% python3 -q
>>> import numpy as np
>>> np.set_printoptions(precision=2, suppress=True, linewidth=100, legacy="1.25")
>>> feats = np.load("dump.npy")
>>> print(feats)
[[ 8 -6 -3]
 [ 8 -6 -3]
 [ 9 -5 -2]
 [11 -3  0]]
>>> print([round(float(x), 2) for x in np.linalg.svd(feats, compute_uv=False)[:3]])
[20.98, 4.22, 0.0]
>>> print(round(float(np.linalg.norm(feats, 2) / np.linalg.norm(feats)), 2))
0.98
>>> x = np.array([1, 3, 4])
>>> h1 = np.maximum(feats @ x, 0)
>>> print(np.maximum(feats @ x, 0) - np.maximum(-feats @ x, 0))
[-22 -22 -14   2]
>>> print(np.maximum(feats @ (3 * x), 0))
[0 0 0 6]
>>> print(feats * (h1 > 1e-9)[:, None])
[[ 0  0  0]
 [ 0  0  0]
 [ 0  0  0]
 [11 -3  0]]
>>> print(np.tanh(feats @ x))
[-1.   -1.   -1.    0.96]
>>> Y = np.array([[2, 2, 0], [3, 1, 2]])
>>> Z = np.kron(Y, feats)
>>> print(Z)
[[ 16 -12  -6  16 -12  -6   0   0   0]
 [ 16 -12  -6  16 -12  -6   0   0   0]
 [ 18 -10  -4  18 -10  -4   0   0   0]
 [ 22  -6   0  22  -6   0   0   0   0]
 [ 24 -18  -9   8  -6  -3  16 -12  -6]
 [ 24 -18  -9   8  -6  -3  16 -12  -6]
 [ 27 -15  -6   9  -5  -2  18 -10  -4]
 [ 33  -9   0  11  -3   0  22  -6   0]]
>>> print(np.linalg.matrix_rank(Z))
4
>>> left, s, VT = np.linalg.svd(Z)
>>> print(np.argmax(s[:-1] / (s[1:] + 1e-6)) + 1)
4
>>> Y = left[:, :4] @ np.diag(s[:4]) @ VT[:4]
>>> print(np.linalg.matrix_rank(Y))
4
>>> print(np.linalg.matrix_rank(Z, rtol=0.05))
4
>>> print(Y.round(2) + 0)
[[ 16. -12.  -6.  16. -12.  -6.   0.   0.   0.]
 [ 16. -12.  -6.  16. -12.  -6.   0.   0.   0.]
 [ 18. -10.  -4.  18. -10.  -4.   0.   0.   0.]
 [ 22.  -6.   0.  22.  -6.   0.   0.   0.   0.]
 [ 24. -18.  -9.   8.  -6.  -3.  16. -12.  -6.]
 [ 24. -18.  -9.   8.  -6.  -3.  16. -12.  -6.]
 [ 27. -15.  -6.   9.  -5.  -2.  18. -10.  -4.]
 [ 33.  -9.   0.  11.  -3.   0.  22.  -6.   0.]]
>>> print(round(float(np.linalg.norm(Z - Y) / np.linalg.norm(Z)), 2))
0.0
>>> left, s, VT = np.linalg.svd(feats)
>>> vecs = VT[:(s > 1e-8).sum()]
>>> rng = np.random.default_rng(69944)
>>> x = feats[3] + 4 * feats[0] + rng.integers(2) * np.eye(3)[0]
>>> print(x)
[ 44. -27. -12.]
>>> print(round(float(np.linalg.norm(x - vecs.T @ vecs @ x)), 2))
0.17
>>> arr = np.loadtxt("run1.csv", delimiter=",")
>>> print(arr)
[[ 1.    0.    0.    0.    0.    0.    0.    0.    0.  ]
 [ 0.    1.    0.    0.    0.    0.    0.    0.    0.  ]
 [ 0.    0.    1.    0.    0.    0.    0.    0.    0.  ]
 [ 0.    0.    0.    1.    0.    0.    0.    0.    0.  ]
 [ 0.    0.    0.    0.    1.    0.    0.    0.    0.  ]
 [ 0.    0.    0.    0.    0.    0.81  0.    0.   -0.59]
 [ 0.    0.    0.    0.    0.    0.    1.    0.    0.  ]
 [ 0.    0.    0.    0.    0.    0.    0.    1.    0.  ]
 [ 0.    0.    0.    0.    0.    0.59  0.    0.    0.81]]
>>> # splits into 8 blocks
>>> print(np.linalg.pinv(arr))
[[ 1.    0.    0.    0.    0.    0.    0.    0.    0.  ]
 [ 0.    1.    0.    0.    0.    0.    0.    0.    0.  ]
 [ 0.    0.    1.    0.    0.    0.    0.    0.    0.  ]
 [ 0.    0.    0.    1.    0.    0.    0.    0.    0.  ]
 [ 0.    0.    0.    0.    1.    0.    0.    0.    0.  ]
 [ 0.    0.    0.    0.    0.    0.81  0.    0.    0.59]
 [ 0.    0.    0.    0.    0.    0.    1.    0.    0.  ]
 [ 0.    0.    0.    0.    0.    0.    0.    1.    0.  ]
 [ 0.    0.    0.    0.    0.   -0.59  0.    0.    0.81]]
>>> print(np.linalg.norm(arr, axis=0))
[1. 1. 1. 1. 1. 1. 1. 1. 1.]
>>> print(np.linalg.svd(arr, compute_uv=False))
[1. 1. 1. 1. 1. 1. 1. 1. 1.]
>>> print(np.round(arr @ arr.T, 2) + 0)
[[1. 0. 0. 0. 0. 0. 0. 0. 0.]
 [0. 1. 0. 0. 0. 0. 0. 0. 0.]
 [0. 0. 1. 0. 0. 0. 0. 0. 0.]
 [0. 0. 0. 1. 0. 0. 0. 0. 0.]
 [0. 0. 0. 0. 1. 0. 0. 0. 0.]
 [0. 0. 0. 0. 0. 1. 0. 0. 0.]
 [0. 0. 0. 0. 0. 0. 1. 0. 0.]
 [0. 0. 0. 0. 0. 0. 0. 1. 0.]
 [0. 0. 0. 0. 0. 0. 0. 0. 1.]]
>>> print(np.sort(np.abs(np.linalg.eigvals(arr))))
[1. 1. 1. 1. 1. 1. 1. 1. 1.]
>>> print((arr + arr.T) / 2)
[[1.   0.   0.   0.   0.   0.   0.   0.   0.  ]
 [0.   1.   0.   0.   0.   0.   0.   0.   0.  ]
 [0.   0.   1.   0.   0.   0.   0.   0.   0.  ]
 [0.   0.   0.   1.   0.   0.   0.   0.   0.  ]
 [0.   0.   0.   0.   1.   0.   0.   0.   0.  ]
 [0.   0.   0.   0.   0.   0.81 0.   0.   0.  ]
 [0.   0.   0.   0.   0.   0.   1.   0.   0.  ]
 [0.   0.   0.   0.   0.   0.   0.   1.   0.  ]
 [0.   0.   0.   0.   0.   0.   0.   0.   0.81]]
>>> print(np.allclose(arr, arr.T))
False
>>> print(round(np.trace(arr), 2))
8.62
>>> z = rng.permutation(9)
>>> print(z)
[6 7 4 0 8 5 1 2 3]
>>> Y = arr[z][:, z]
>>> print(np.round(np.trace(Y), 2))
8.62
>>> print(np.allclose(Y, arr))
False
>>> print(round(float(np.linalg.det(Y)), 2), round(np.linalg.det(arr[z]), 2))
1.0 -1.0
>>> print(np.diag(Y))
[1.   1.   1.   1.   0.81 0.81 1.   1.   1.  ]
>>> x = np.array([3, -1, 2, 1, 2, -3, -1, -3, -2])
>>> print([p for p in range(1, 25) if np.allclose(np.linalg.matrix_power(arr, p), np.eye(9))])
[10, 20]
>>> print(np.abs(np.linalg.eigvals(arr)))
[1. 1. 1. 1. 1. 1. 1. 1. 1.]
>>> M = np.array([[0.0, 0.0, 0.0, 0.0, 0.0, 2.0],
...     [0.0, 0.0, 0.0, 0.0, 0.0, 3.0],
...     [0.0, 0.0, 0.0, 0.0, 0.0, 1.0],
...     [0.0, 0.0, 0.0, 0.0, 0.0, 4.0],
...     [0.0, 0.0, 0.0, 0.0, 0.0, 8.0],
...     [2.0, 3.0, 1.0, 4.0, 8.0, 0.0]])
>>> print(M)
[[0. 0. 0. 0. 0. 2.]
 [0. 0. 0. 0. 0. 3.]
 [0. 0. 0. 0. 0. 1.]
 [0. 0. 0. 0. 0. 4.]
 [0. 0. 0. 0. 0. 8.]
 [2. 3. 1. 4. 8. 0.]]
>>> # symmetric
>>> print(np.allclose(M[:-1].T @ np.linalg.lstsq(M[:-1].T, M[-1])[0], M[-1]))
False
>>> print(np.linalg.lstsq(M[:-1].T, M[-1])[2])
1
>>> print(M @ np.linalg.pinv(M) @ M)
[[0. 0. 0. 0. 0. 2.]
 [0. 0. 0. 0. 0. 3.]
 [0. 0. 0. 0. 0. 1.]
 [0. 0. 0. 0. 0. 4.]
 [0. 0. 0. 0. 0. 8.]
 [2. 3. 1. 4. 8. 0.]]
>>> print(np.abs(np.diag(np.linalg.qr(M)[1])) > 1e-9)
[ True False False False False  True]
>>> W1 = np.array([[-3, 3, 1, 2],
...     [-5, -1, 7, -1],
...     [-9, 8, 5, 3],
...     [-6, 0, 1, 3],
...     [-6, 2, -4, 4],
...     [1, 6, 3, -4]])
>>> b = np.array([-1, 4, -1, -1])
>>> hid = np.maximum(M @ W1 + b, 0)
>>> print(hid)
[[ 1. 16.  5.  0.]
 [ 2. 22.  8.  0.]
 [ 0. 10.  2.  0.]
 [ 3. 28. 11.  0.]
 [ 7. 52. 23.  0.]
 [ 0. 31.  0. 47.]]
>>> print((hid > 0).astype(int))
[[1 1 1 0]
 [1 1 1 0]
 [0 1 1 0]
 [1 1 1 0]
 [1 1 1 0]
 [0 1 0 1]]
>>> Z = np.array([[-1, 2, 1], [1, 1, 1], [-2, 3, 3], [3, 1, 2]])
>>> print((hid @ Z).round(6).argmax(axis=1))
[1 1 1 1 1 0]
>>> w, vecs = np.linalg.eigh(M)
>>> print(np.abs(vecs[:, -1]))
[0.15 0.22 0.07 0.29 0.58 0.71]
>>> print(np.round(vecs.T @ M @ vecs, 2) + 0)
[[-9.7  0.   0.   0.   0.   0. ]
 [ 0.   0.   0.   0.   0.   0. ]
 [ 0.   0.   0.   0.   0.   0. ]
 [ 0.   0.   0.   0.   0.   0. ]
 [ 0.   0.   0.   0.   0.   0. ]
 [ 0.   0.   0.   0.   0.   9.7]]
>>> print(np.linalg.svd(M, compute_uv=False))
[9.7 9.7 0.  0.  0.  0. ]
>>> print(np.round(vecs @ np.diag(w) @ vecs.T, 2) + 0)
[[0. 0. 0. 0. 0. 2.]
 [0. 0. 0. 0. 0. 3.]
 [0. 0. 0. 0. 0. 1.]
 [0. 0. 0. 0. 0. 4.]
 [0. 0. 0. 0. 0. 8.]
 [2. 3. 1. 4. 8. 0.]]
>>> print(np.linalg.eigvalsh(M + 2 * np.eye(6)))
[-7.7  2.   2.   2.   2.  11.7]
